% python3 -q
>>> import numpy as np
>>> np.set_printoptions(precision=3, suppress=True, linewidth=200, floatmode="fixed")
>>> M = np.load("dump.npy")
>>> M
array([[-0.471, -0.932, -1.238, -0.979, -0.968,  0.415,  0.543, -1.492, -1.479, -1.972,  0.880],
       [-0.400, -1.000, -1.300, -1.000, -1.000,  0.400,  0.600, -1.500, -1.500, -2.000,  0.900],
       [ 2.200,  0.500, -0.600,  0.600,  0.300, -0.900,  1.000,  0.800, -0.100, -1.000,  0.800],
       [-0.400,  2.200,  0.100,  0.600, -0.100, -1.600, -0.500,  0.100, -0.300,  2.500, -1.700]])
>>> U, sigma, Vt = np.linalg.svd(M)
>>> np.argmax(sigma[:-1] / (sigma[1:] + 1e-6)) + 1
np.int64(3)
>>> M2 = U[:, :3] @ np.diag(sigma[:3]) @ Vt[:3]
>>> print(round(float(np.abs(M - M2).max()), 3))
0.027
>>> print(np.linalg.matrix_rank(M2))
3
>>> np.round(np.linalg.norm(M - M2) / np.linalg.norm(M), 3)
np.float64(0.008)
>>> np.round(np.linalg.norm(M, 2) / np.linalg.norm(M), 3)
np.float64(0.823)
>>> np.linalg.matrix_rank(M, rtol=0.1)
np.int64(3)
>>> M2 = M / np.sqrt((M ** 2).mean(axis=1, keepdims=True))
>>> M2[2]
array([ 2.307,  0.524, -0.629,  0.629,  0.315, -0.944,  1.049,  0.839, -0.105, -1.049,  0.839])
>>> np.linalg.matrix_rank(M - M.mean(axis=1, keepdims=True))
np.int64(4)
>>> W1 = np.array([[-2, -4, 9, 8, 5, 3],
...     [-6, -1, -6, -5, 7, 6],
...     [0, 8, 2, -6, 5, 1],
...     [3, -8, 9, 7, 2, 5],
...     [-4, -4, 4, -6, 3, 8],
...     [6, 4, -4, 9, -6, 9],
...     [-5, 0, 5, 1, 4, 2],
...     [-3, -6, 4, -7, 9, 7],
...     [-2, 3, 6, 4, 1, 5],
...     [-5, 6, -8, -1, 7, 9],
...     [-4, -6, 3, 8, 0, -8]])
>>> b = np.array([2, 0, 0, 1, 0, 1])
>>> act = np.maximum(M @ W1 + b, 0)
>>> (act > 0).mean(axis=0)
array([0.500, 0.250, 0.250, 0.750, 0.500, 0.250])
>>> Z = np.array([[-2, -2, 1],
...     [-1, -2, 2],
...     [1, 2, -2],
...     [-1, 1, -1],
...     [-1, -1, -1],
...     [-1, 1, 0]])
>>> act @ Z
array([[ -72.129,  -19.943,   -3.075],
       [ -73.700,  -18.700,   -4.400],
       [   4.300,   80.900, -127.100],
       [ -88.800,  -31.500,  -14.300]])
>>> W0 = np.loadtxt("x.csv", delimiter=",")
>>> W0
array([[-7.000, -2.000, -2.000, -3.000],
       [-7.000, -4.000, -6.000,  9.000],
       [-5.000,  5.000,  1.000,  2.000],
       [ 8.000, -1.000, -8.000, -1.000]])
>>> O = W0.astype(float).copy()
>>> for j in range(4):
...     O[:, j] -= O[:, :j] @ (O[:, :j].T @ O[:, j])
...     O[:, j] /= np.linalg.norm(O[:, j])
... 
>>> np.round(O.T @ W0, 3) + 0
array([[13.675,  0.658, -0.951, -4.388],
       [ 0.000,  6.750,  6.166, -2.387],
       [ 0.000,  0.000,  8.128, -3.377],
       [ 0.000,  0.000,  0.000,  7.658]])
>>> np.round(O.T @ O, 3) + 0
array([[1.000, 0.000, 0.000, 0.000],
       [0.000, 1.000, 0.000, 0.000],
       [0.000, 0.000, 1.000, 0.000],
       [0.000, 0.000, 0.000, 1.000]])
